$ ipython --no-banner

In [1]: import numpy as np

In [2]: import numpy.linalg as la

In [3]: np.set_printoptions(precision=2, suppress=True, linewidth=140, sign=" ")

In [4]: A = np.tril(np.array([[5, 0, 3, 4], [0, 3, 4, 1], [1, 0, 3, 2], [3, 5, 0, 1]]), -1) + np.eye(4, dtype=int)

In [5]: print(A)
[[ 1  0  0  0]
 [ 0  1  0  0]
 [ 1  0  1  0]
 [ 3  5  0  1]]

In [6]: # row 3 dominates

In [7]: print((A + A.T) / 2)
[[ 1.   0.   0.5  1.5]
 [ 0.   1.   0.   2.5]
 [ 0.5  0.   1.   0. ]
 [ 1.5  2.5  0.   1. ]]

In [8]: print(np.allclose(A @ A.T, A.T @ A))
False

In [9]: print(np.allclose(A, A.T))
False

In [10]: print((A - A.T) / 2)
[[ 0.   0.  -0.5 -1.5]
 [ 0.   0.   0.  -2.5]
 [ 0.5  0.   0.   0. ]
 [ 1.5  2.5  0.   0. ]]

In [11]: print(round(la.det(A), 2))
1.0

In [12]: B = A[0, 0] * A[1:] - np.outer(A[1:, 0], A[0])

In [13]: print(B)
[[ 0  1  0  0]
 [ 0  0  1  0]
 [ 0  5  0  1]]

In [14]: print(np.flatnonzero(~B.round(6).any(axis=1)))
[]

In [15]: print(A[:, 0] / A[0, 0])
[ 1.  0.  1.  3.]

In [16]: print(la.matrix_rank(B), la.matrix_rank(A))
3 4

In [17]: W0 = np.loadtxt("case4.csv", delimiter=",")

In [18]: print(W0)
[[ 3. -2.  0.]
 [ 0.  0.  0.]
 [ 0.  0.  0.]
 [ 0.  0.  2.]]

In [19]: # null space of dimension 1

In [20]: left, sv, VT = la.svd(W0)

In [21]: vecs = VT[:(sv > 1e-8).sum()]

In [22]: rng = np.random.default_rng(85)

In [23]: x = W0[1] + 2 * W0[2] + rng.integers(2) * np.eye(3)[2]

In [24]: print(x)
[ 0.  0.  1.]

In [25]: print(round(la.norm(x - vecs.T @ vecs @ x), 2))
0.0

In [26]: B = W0 + rng.integers(-2, 3, (4, 2)) @ rng.integers(-2, 3, (2, 3))

In [27]: print(B)
[[-5. -4. -2.]
 [ 0.  0.  0.]
 [-2. -1.  0.]
 [ 4.  2.  2.]]

In [28]: print(np.abs(B - W0).sum(axis=1))
[ 12.   0.   3.   6.]

In [29]: print(np.round(la.svd(B - W0, compute_uv=False), 2) + 0)
[ 9.75  1.38  0.  ]

In [30]: print(la.norm(B, axis=0))
[ 6.71  4.58  2.83]

In [31]: print(np.round(la.norm(B[1] - B[3]), 2))
4.9

In [32]: print(round(float(la.norm(B, 1)), 2), round(float(la.norm(B, np.inf)), 2))
11.0 11.0

In [33]: print(la.norm(B, axis=1))
[ 6.71  0.    2.24  4.9 ]

In [34]: print(B[1] @ B[3])
0.0

In [35]: F = np.load("block4.npy")

In [36]: print(F)
[[-0.18 -0.55 -0.82]
 [ 0.89  0.27 -0.37]
 [ 0.43 -0.79  0.44]]

In [37]: print(np.round(la.det(F), 2))
1.0

In [38]: print(round(float(np.abs(la.eigvals(F)).max()), 2))
1.0

In [39]: print(np.allclose(F @ F.T, F.T @ F))
True

In [40]: def softmax(z):
    ...:     e = np.exp(z - z.max(axis=-1, keepdims=True))
    ...:     return e / e.sum(axis=-1, keepdims=True)
    ...: 

In [41]: print(softmax(F).sum(axis=1))
[ 1.  1.  1.]

In [42]: print(softmax(F[1]))
[ 0.55  0.3   0.16]

In [43]: scores = F @ F.T / np.sqrt(3)

In [44]: print(softmax(scores + np.triu(np.full(scores.shape, -np.inf), 1)))
[[ 1.    0.    0.  ]
 [ 0.36  0.64  0.  ]
 [ 0.26  0.26  0.47]]

In [45]: theta = np.radians(90)

In [46]: R = np.eye(3)

In [47]: R[1, 1] = R[2, 2] = np.cos(theta)

In [48]: R[1, 2], R[2, 1] = -np.sin(theta), np.sin(theta)

In [49]: print(R.round(2) + 0)
[[ 1.  0.  0.]
 [ 0.  0. -1.]
 [ 0.  1.  0.]]

In [50]: B = F @ R.T

In [51]: print(la.svd(F, compute_uv=False), la.svd(B, compute_uv=False))
[ 1.  1.  1.] [ 1.  1.  1.]

In [52]: print(np.allclose(F @ F.T, B @ B.T))
True

In [53]: B = F + rng.integers(-2, 3, (3, 1)) @ rng.integers(-2, 3, (1, 3))

In [54]: print(B)
[[ 0.82 -0.55 -2.82]
 [ 0.89  0.27 -0.37]
 [-1.57 -0.79  4.44]]

In [55]: print(B - F)
[[ 1.  0. -2.]
 [ 0.  0.  0.]
 [-2.  0.  4.]]

In [56]: print(la.matrix_rank(B - F, tol=1e-8))
1

In [57]: print(np.round(la.svd(B - F, compute_uv=False), 2) + 0)
[ 5.  0.  0.]

In [58]: x = np.array([3, 2, -3])

In [59]: print(np.abs(la.eigvals(F)))
[ 1.  1.  1.]

In [60]: print(F.T @ (F @ x))
[ 3.  2. -3.]

In [61]: print(round(la.det(F), 2))
1.0

In [62]: print(3 - la.matrix_rank(F - np.eye(3), tol=1e-8))
1

In [63]: print(np.sort(np.abs(np.degrees(np.angle(la.eigvals(F))))))
[   0.   103.6  103.6]

In [64]: X = np.load("sample4.npy")

In [65]: print(X)
[[ 1.    0.    0.    0.  ]
 [ 0.25  0.5   0.25  0.  ]
 [ 0.    0.    1.    0.  ]
 [ 0.    0.    0.5   0.5 ]]

In [66]: # a transition matrix

In [67]: labels = rng.permutation(4)

In [68]: print(labels)
[ 1  2  3  0]

In [69]: B = X[labels][:, labels]

In [70]: print(np.trace(B))
3.0

In [71]: print(np.allclose(B, X))
False

In [72]: print(B)
[[ 0.5   0.25  0.    0.25]
 [ 0.    1.    0.    0.  ]
 [ 0.    0.5   0.5   0.  ]
 [ 0.    0.    0.    1.  ]]

In [73]: print(np.diag(B))
[ 0.5  1.   0.5  1. ]

In [74]: print(round(la.det(B), 2), round(la.det(X[labels]), 2))
0.25 -0.25

In [75]: q, R = la.qr(B)

In [76]: print(np.allclose(R.T @ R, B.T @ B))
True

In [77]: print(np.abs(np.diag(R)))
[ 0.5   1.12  0.45  1.  ]

In [78]: B = np.array([[0, 2, 0], [0, 0, 1], [0, 2, -2], [0, 2, -2]])

In [79]: print(np.einsum("ik,kj->ij", X, B))
[[ 0.  2.  0.]
 [ 0.  1.  0.]
 [ 0.  2. -2.]
 [ 0.  2. -2.]]

In [80]: print(np.einsum("ij,ij->i", X, X))
[ 1.    0.38  1.    0.5 ]

In [81]: print(X @ B)
[[ 0.  2.  0.]
 [ 0.  1.  0.]
 [ 0.  2. -2.]
 [ 0.  2. -2.]]

In [82]: print(np.vstack([X, B.T]).shape)
(7, 4)

In [83]: print(la.matrix_rank(X @ B))
2

In [84]: print(np.einsum("ij->j", X))
[ 1.25  0.5   1.75  0.5 ]

In [85]: B = la.inv(X)

In [86]: print(round(float(la.slogdet(X)[0]), 2))
1.0

In [87]: print(np.allclose(B, X.T))
False

In [88]: data = np.array([[4, 3, 5, 1], [4, 4, 1, 3], [0, 0, 1, 2]])

In [89]: print(np.round(softmax(10 * data[1]), 2) + 0)
[ 0.5  0.5  0.   0. ]

In [90]: print(softmax(data[1] + -1))
[ 0.41  0.41  0.02  0.15]

In [91]: scores = data @ data.T / np.sqrt(4)

In [92]: print(np.round(softmax(scores), 2) + 0)
[[ 1.    0.    0.  ]
 [ 0.05  0.95  0.  ]
 [ 0.42  0.42  0.16]]

In [93]: print(softmax(scores + np.triu(np.full(scores.shape, -np.inf), 1)))
[[ 1.    0.    0.  ]
 [ 0.05  0.95  0.  ]
 [ 0.42  0.42  0.16]]

In [94]: B = data + rng.integers(-2, 3, (3, 1)) @ rng.integers(-2, 3, (1, 4))

In [95]: print(B)
[[ 8  1  9 -1]
 [ 0  6 -3  5]
 [-4  2 -3  4]]

In [96]: print(np.abs(B - data).sum(axis=1))
[ 12  12  12]

In [97]: print(np.round(la.svd(B - data, compute_uv=False), 2) + 0)
[ 10.95   0.     0.  ]

In [98]: f, v = data[0], data[1]

In [99]: print(f @ f)
51

In [100]: p = (f @ v) / (f @ f) * f

In [101]: print(v - p)
[ 1.18  1.88 -2.53  2.29]

In [102]: print(round((v - p) @ f, 2))
-0.0

In [103]: print(np.outer(f, v))
[[ 16  16   4  12]
 [ 12  12   3   9]
 [ 20  20   5  15]
 [  4   4   1   3]]

In [104]: M = np.load("layer1.npy")

In [105]: print(M)
[[ 1  0  0  0]
 [ 0  1  0  0]
 [ 0  0  1  0]
 [ 0  0  0  1]]

In [106]: # equal to its transpose

In [107]: print(np.sort(np.abs(la.eigvals(M)))[::-1])
[ 1.  1.  1.  1.]

In [108]: print(M.sum(axis=1))
[ 1  1  1  1]

In [109]: p = np.eye(4)[1]

In [110]: for _ in range(4):
     ...:     p = p @ M
     ...:     print(p.round(2))
     ...: 
[ 0.  1.  0.  0.]
[ 0.  1.  0.  0.]
[ 0.  1.  0.  0.]
[ 0.  1.  0.  0.]

In [111]: E = np.load("a.npy")

In [112]: print(E)
[[37 -9 -4]
 [ 7 16  2]
 [-6 -1 15]]

In [113]: labels = rng.permutation(3)

In [114]: B = E[:, labels] * rng.choice([-1, 1], 3)

In [115]: print(B)
[[  4 -37   9]
 [ -2  -7 -16]
 [-15   6   1]]

In [116]: left, _, VT = la.svd(E.T @ B)

In [117]: print(labels)
[ 2  0  1]

In [118]: print(np.round(la.lstsq(E, B)[0], 2) + 0)
[[ 0. -1.  0.]
 [ 0.  0. -1.]
 [-1.  0.  0.]]

In [119]: J = rng.normal(size=(23, 3))

In [120]: J = 20 * J / la.norm(J, axis=1, keepdims=True)

In [121]: print(J)
[[-18.63   1.78   7.06]
 [-19.65  -3.06   2.14]
 [ 11.42  -5.16  15.59]
 [ -9.3  -13.93 -10.94]
 [ 14.71   4.29  12.85]
 [-14.55  -7.68 -11.38]
 [ 18.98  -0.59  -6.28]
 [-14.88 -11.65   6.53]
 [  2.22  18.76   6.57]
 [-19.04  -1.38   5.97]
 [ 16.08   2.1  -11.71]
 [ 18.57   0.38   7.41]
 [ -3.05 -12.66  15.18]
 [ 19.06  -2.97   5.28]
 [-13.19  14.01  -5.45]
 [  9.24 -10.09  14.58]
 [ 17.23  -8.62  -5.35]
 [  8.22  -4.37 -17.7 ]
 [-12.47   2.14  15.49]
 [  0.1  -19.98  -0.89]
 [  6.33 -12.54  14.24]
 [ -4.28  -7.1  -18.2 ]
 [  6.65 -18.83  -1.15]]

In [122]: B = J / np.sqrt((J ** 2).mean(axis=1, keepdims=True))

In [123]: print(la.norm(B, axis=1))
[ 1.73  1.73  1.73  1.73  1.73  1.73  1.73  1.73  1.73  1.73  1.73  1.73  1.73  1.73  1.73  1.73  1.73  1.73  1.73  1.73  1.73  1.73  1.73]

In [124]: print(la.matrix_rank(B) == la.matrix_rank(J))
True

In [125]: B = J + rng.integers(-2, 3, (23, 1)) @ rng.integers(-2, 3, (1, 3))

In [126]: print(B)
[[-18.63   3.78   7.06]
 [-19.65  -2.06   2.14]
 [ 11.42  -6.16  15.59]
 [ -9.3  -15.93 -10.94]
 [ 14.71   3.29  12.85]
 [-14.55  -8.68 -11.38]
 [ 18.98   1.41  -6.28]
 [-14.88 -13.65   6.53]
 [  2.22  17.76   6.57]
 [-19.04  -2.38   5.97]
 [ 16.08   4.1  -11.71]
 [ 18.57   0.38   7.41]
 [ -3.05 -12.66  15.18]
 [ 19.06  -3.97   5.28]
 [-13.19  15.01  -5.45]
 [  9.24 -11.09  14.58]
 [ 17.23  -6.62  -5.35]
 [  8.22  -2.37 -17.7 ]
 [-12.47   0.14  15.49]
 [  0.1  -20.98  -0.89]
 [  6.33 -12.54  14.24]
 [ -4.28  -7.1  -18.2 ]
 [  6.65 -19.83  -1.15]]

In [127]: print(la.svd(B - J, compute_uv=False))
[ 6.56  0.    0.  ]

In [128]: print(np.abs(B - J).sum(axis=1))
[ 2.  1.  1.  2.  1.  1.  2.  2.  1.  1.  2.  0.  0.  1.  1.  1.  2.  2.  2.  1.  0.  0.  1.]

In [129]: print(B - J)
[[ 0.  2.  0.]
 [ 0.  1.  0.]
 [ 0. -1.  0.]
 [ 0. -2.  0.]
 [ 0. -1.  0.]
 [ 0. -1.  0.]
 [ 0.  2.  0.]
 [ 0. -2.  0.]
 [ 0. -1.  0.]
 [ 0. -1.  0.]
 [ 0.  2.  0.]
 [ 0.  0.  0.]
 [ 0.  0.  0.]
 [ 0. -1.  0.]
 [ 0.  1.  0.]
 [ 0. -1.  0.]
 [ 0.  2.  0.]
 [ 0.  2.  0.]
 [ 0. -2.  0.]
 [ 0. -1.  0.]
 [ 0.  0.  0.]
 [ 0.  0.  0.]
 [ 0. -1.  0.]]

In [130]: Xs = (J - J.mean(axis=0)) / J.std(axis=0)

In [131]: print(np.argwhere(np.abs(Xs) > 2))
[[ 8  1]]

In [132]: print(Xs.std(axis=0))
[ 1.  1.  1.]

In [133]: coef = la.lstsq(np.delete(Xs, 0, axis=1), Xs[:, 0])[0]

In [134]: print(coef)
[-0.02  0.02]

In [135]: print(round(1 - np.var(Xs[:, 0] - np.delete(Xs, 0, axis=1) @ coef), 2))
0.0

In [136]: x = np.array([2, 2, 1])

In [137]: target = J @ x

In [138]: coef, lr = np.zeros(3), 1 / la.norm(J, 2) ** 2

In [139]: for i in range(6):
     ...:     coef -= lr * J.T @ (J @ coef - target)
     ...:     if i % 1 == 0: print(i, round(la.norm(J @ coef - target), 2))
     ...: 
0 49.66
1 22.02
2 9.8
3 4.37
4 1.95
5 0.87

In [140]: print(coef)
[ 2.    1.98  1.  ]

In [141]: print(round(float(la.cond(J)), 2))
1.35
